$ python3 -q
>>> import numpy as np
>>> import numpy.linalg as la
>>> np.set_printoptions(precision=2, suppress=True, linewidth=160)
>>> rd = lambda a: np.round(a, 2) + 0
>>> u = np.array([2, -3, -3, 0, -2, -1, -3, 2, -3, -1, 1, 0])
>>> v = np.array([-1, -1, 0, 2, 4, 0])
>>> E = np.outer(u, v)
>>> print(E)
[[ -2  -2   0   4   8   0]
 [  3   3   0  -6 -12   0]
 [  3   3   0  -6 -12   0]
 [  0   0   0   0   0   0]
 [  2   2   0  -4  -8   0]
 [  1   1   0  -2  -4   0]
 [  3   3   0  -6 -12   0]
 [ -2  -2   0   4   8   0]
 [  3   3   0  -6 -12   0]
 [  1   1   0  -2  -4   0]
 [ -1  -1   0   2   4   0]
 [  0   0   0   0   0   0]]
>>> # column 1 repeats column 0
>>> U, sigma, VT = la.svd(E)
>>> evecs = VT[:(sigma > 1e-8).sum()]
>>> rng = np.random.default_rng(2403)
>>> vec = E[2] + -3 * E[9] + rng.integers(2) * np.eye(6)[3]
>>> vec
array([0., 0., 0., 0., 0., 0.])
>>> rd(evecs.T @ evecs)
array([[ 0.05,  0.05,  0.  , -0.09, -0.18,  0.  ],
       [ 0.05,  0.05,  0.  , -0.09, -0.18,  0.  ],
       [ 0.  ,  0.  ,  0.  ,  0.  ,  0.  ,  0.  ],
       [-0.09, -0.09,  0.  ,  0.18,  0.36,  0.  ],
       [-0.18, -0.18,  0.  ,  0.36,  0.73,  0.  ],
       [ 0.  ,  0.  ,  0.  ,  0.  ,  0.  ,  0.  ]])
>>> rd(la.norm(vec - evecs.T @ evecs @ vec))
np.float64(0.0)
>>> print(np.allclose(evecs.T @ evecs @ vec, vec))
True
>>> T = np.stack([E, 5 * E, E[::-1]])
>>> print(rd(la.norm(T, axis=(1, 2))))
[ 33.5  167.48  33.5 ]
>>> (T @ E.T).shape
(3, 12, 12)
>>> la.matrix_rank(T.reshape(3, -1))
np.int64(2)
>>> rank = la.matrix_rank(E)
>>> rank
np.int64(1)
>>> null = la.svd(E)[2][rank:].T
>>> la.matrix_rank(E.T @ E), la.matrix_rank(E @ E.T)
(np.int64(1), np.int64(1))
>>> [int(la.matrix_rank(E[:i])) for i in range(1, len(E) + 1)]
[1, 1, 1, 1, 1, 1, 1, 1, 1, 1, 1, 1]
>>> print(null.shape)
(6, 5)
>>> print([int(la.matrix_rank(E[:, :j + 1])) for j in range(6)])
[1, 1, 1, 1, 1, 1]
>>> J = np.load("block10.npy")
>>> print(rd(J))
[[ 0.37  0.11 -0.03  0.08  0.21  0.31  0.15  0.22]
 [ 0.11  0.75 -0.06  0.32 -0.22 -0.03 -0.07  0.11]
 [-0.03 -0.06  0.95  0.09  0.01  0.01 -0.13  0.11]
 [ 0.08  0.32  0.09  0.49  0.27 -0.08 -0.03 -0.23]
 [ 0.21 -0.22  0.01  0.27  0.65 -0.07  0.23 -0.07]
 [ 0.31 -0.03  0.01 -0.08 -0.07  0.84 -0.12 -0.11]
 [ 0.15 -0.07 -0.13 -0.03  0.23 -0.12  0.22  0.25]
 [ 0.22  0.11  0.11 -0.23 -0.07 -0.11  0.25  0.72]]
>>> print(la.lstsq(J[:-1].T, J[-1])[2])
5
>>> print(rd(J @ la.pinv(J) @ J))
[[ 0.37  0.11 -0.03  0.08  0.21  0.31  0.15  0.22]
 [ 0.11  0.75 -0.06  0.32 -0.22 -0.03 -0.07  0.11]
 [-0.03 -0.06  0.95  0.09  0.01  0.01 -0.13  0.11]
 [ 0.08  0.32  0.09  0.49  0.27 -0.08 -0.03 -0.23]
 [ 0.21 -0.22  0.01  0.27  0.65 -0.07  0.23 -0.07]
 [ 0.31 -0.03  0.01 -0.08 -0.07  0.84 -0.12 -0.11]
 [ 0.15 -0.07 -0.13 -0.03  0.23 -0.12  0.22  0.25]
 [ 0.22  0.11  0.11 -0.23 -0.07 -0.11  0.25  0.72]]
>>> np.allclose(J[:-1].T @ la.lstsq(J[:-1].T, J[-1])[0], J[-1])
True
>>> rank = la.matrix_rank(J)
>>> print(rank)
5
>>> null = la.svd(J)[2][rank:].T
>>> print([int(la.matrix_rank(np.delete(J, i, axis=0))) for i in range(8)])
[5, 5, 5, 5, 5, 5, 5, 5]
>>> null.shape
(8, 3)
>>> la.matrix_rank(J.T @ J), la.matrix_rank(J @ J.T)
(np.int64(5), np.int64(5))
>>> M = np.load("dump.npy")
>>> M
array([[ 0.,  0.,  0.,  0.,  0.,  0.,  3.],
       [ 0.,  0.,  0.,  0.,  0.,  0.,  0.],
       [ 0.,  0.,  0.,  0.,  0.,  0.,  9.],
       [ 0.,  0.,  0.,  0.,  0.,  0., -3.],
       [ 0.,  0.,  0.,  0.,  0.,  0., -7.],
       [ 0.,  0.,  0.,  0.,  0.,  0.,  7.],
       [ 3.,  0.,  9., -3., -7.,  7.,  0.]])
>>> (M + M.T) / 2
array([[ 0.,  0.,  0.,  0.,  0.,  0.,  3.],
       [ 0.,  0.,  0.,  0.,  0.,  0.,  0.],
       [ 0.,  0.,  0.,  0.,  0.,  0.,  9.],
       [ 0.,  0.,  0.,  0.,  0.,  0., -3.],
       [ 0.,  0.,  0.,  0.,  0.,  0., -7.],
       [ 0.,  0.,  0.,  0.,  0.,  0.,  7.],
       [ 3.,  0.,  9., -3., -7.,  7.,  0.]])
>>> np.trace(M)
np.float64(0.0)
>>> print(rd(np.sort(np.abs(la.eigvals(M)))))
[ 0.    0.    0.    0.    0.   14.04 14.04]
>>> np.allclose(M @ M.T, M.T @ M)
True
>>> la.determinant(M)
Traceback (most recent call last):
  File "<python-input-45>", line 1, in <module>
    la.determinant(M)
    ^^^^^^^^^^^^^^
AttributeError: module 'numpy.linalg' has no attribute 'determinant'
>>> [round(float(la.det(M[:i, :i])), 2) + 0 for i in range(1, 8)]
[0.0, 0.0, 0.0, 0.0, 0.0, 0.0, 0.0]
>>> np.all(la.eigvalsh(M) > 0)
np.False_
>>> np.argsort(-la.norm(E, axis=0).round(6), kind="stable")[:3]
array([4, 3, 0])
>>> rd(la.norm(E, 2) / la.norm(E))
np.float64(1.0)
>>> [round(float(x), 2) for x in la.svd(E, compute_uv=False)[:3]]
[33.5, 0.0, 0.0]
>>> rank = la.matrix_rank(M)
>>> rank
np.int64(2)
>>> null = la.svd(M)[2][rank:].T
>>> [int(la.matrix_rank(np.delete(M, i, axis=0))) for i in range(7)]
[2, 2, 2, 2, 2, 2, 1]
>>> m1 = 0.7 ** np.abs(np.subtract.outer(np.arange(14), np.arange(14)))
>>> rd(m1)
array([[1.  , 0.7 , 0.49, 0.34, 0.24, 0.17, 0.12, 0.08, 0.06, 0.04, 0.03, 0.02, 0.01, 0.01],
       [0.7 , 1.  , 0.7 , 0.49, 0.34, 0.24, 0.17, 0.12, 0.08, 0.06, 0.04, 0.03, 0.02, 0.01],
       [0.49, 0.7 , 1.  , 0.7 , 0.49, 0.34, 0.24, 0.17, 0.12, 0.08, 0.06, 0.04, 0.03, 0.02],
       [0.34, 0.49, 0.7 , 1.  , 0.7 , 0.49, 0.34, 0.24, 0.17, 0.12, 0.08, 0.06, 0.04, 0.03],
       [0.24, 0.34, 0.49, 0.7 , 1.  , 0.7 , 0.49, 0.34, 0.24, 0.17, 0.12, 0.08, 0.06, 0.04],
       [0.17, 0.24, 0.34, 0.49, 0.7 , 1.  , 0.7 , 0.49, 0.34, 0.24, 0.17, 0.12, 0.08, 0.06],
       [0.12, 0.17, 0.24, 0.34, 0.49, 0.7 , 1.  , 0.7 , 0.49, 0.34, 0.24, 0.17, 0.12, 0.08],
       [0.08, 0.12, 0.17, 0.24, 0.34, 0.49, 0.7 , 1.  , 0.7 , 0.49, 0.34, 0.24, 0.17, 0.12],
       [0.06, 0.08, 0.12, 0.17, 0.24, 0.34, 0.49, 0.7 , 1.  , 0.7 , 0.49, 0.34, 0.24, 0.17],
       [0.04, 0.06, 0.08, 0.12, 0.17, 0.24, 0.34, 0.49, 0.7 , 1.  , 0.7 , 0.49, 0.34, 0.24],
       [0.03, 0.04, 0.06, 0.08, 0.12, 0.17, 0.24, 0.34, 0.49, 0.7 , 1.  , 0.7 , 0.49, 0.34],
       [0.02, 0.03, 0.04, 0.06, 0.08, 0.12, 0.17, 0.24, 0.34, 0.49, 0.7 , 1.  , 0.7 , 0.49],
       [0.01, 0.02, 0.03, 0.04, 0.06, 0.08, 0.12, 0.17, 0.24, 0.34, 0.49, 0.7 , 1.  , 0.7 ],
       [0.01, 0.01, 0.02, 0.03, 0.04, 0.06, 0.08, 0.12, 0.17, 0.24, 0.34, 0.49, 0.7 , 1.  ]])
>>> # equal to its transpose
>>> u = np.array([8, 0, 4])
>>> rd(np.polyval(u, m1[11]))
array([ 4.  ,  4.01,  4.01,  4.03,  4.05,  4.11,  4.23,  4.46,  4.94,  5.92,  7.92, 12.  ,  7.92,  5.92])
>>> u = np.array([7, 3, -2, 2, 3]) + 0.5
>>> data = np.eye(5) - 2 * np.outer(u, u) / (u @ u)
>>> rd(data)
array([[-0.26, -0.59,  0.25, -0.42, -0.59],
       [-0.59,  0.73,  0.12, -0.2 , -0.27],
       [ 0.25,  0.12,  0.95,  0.08,  0.12],
       [-0.42, -0.2 ,  0.08,  0.86, -0.2 ],
       [-0.59, -0.27,  0.12, -0.2 ,  0.73]])
>>> O, evecs = la.qr(data[:, :4])[0], la.qr(data[:, 4:])[0]
>>> sigma = la.svd(O.T @ evecs, compute_uv=False)
>>> rd(la.norm(O @ O.T - evecs @ evecs.T, 2))
np.float64(1.0)
>>> print(rd(sigma))
[0.]
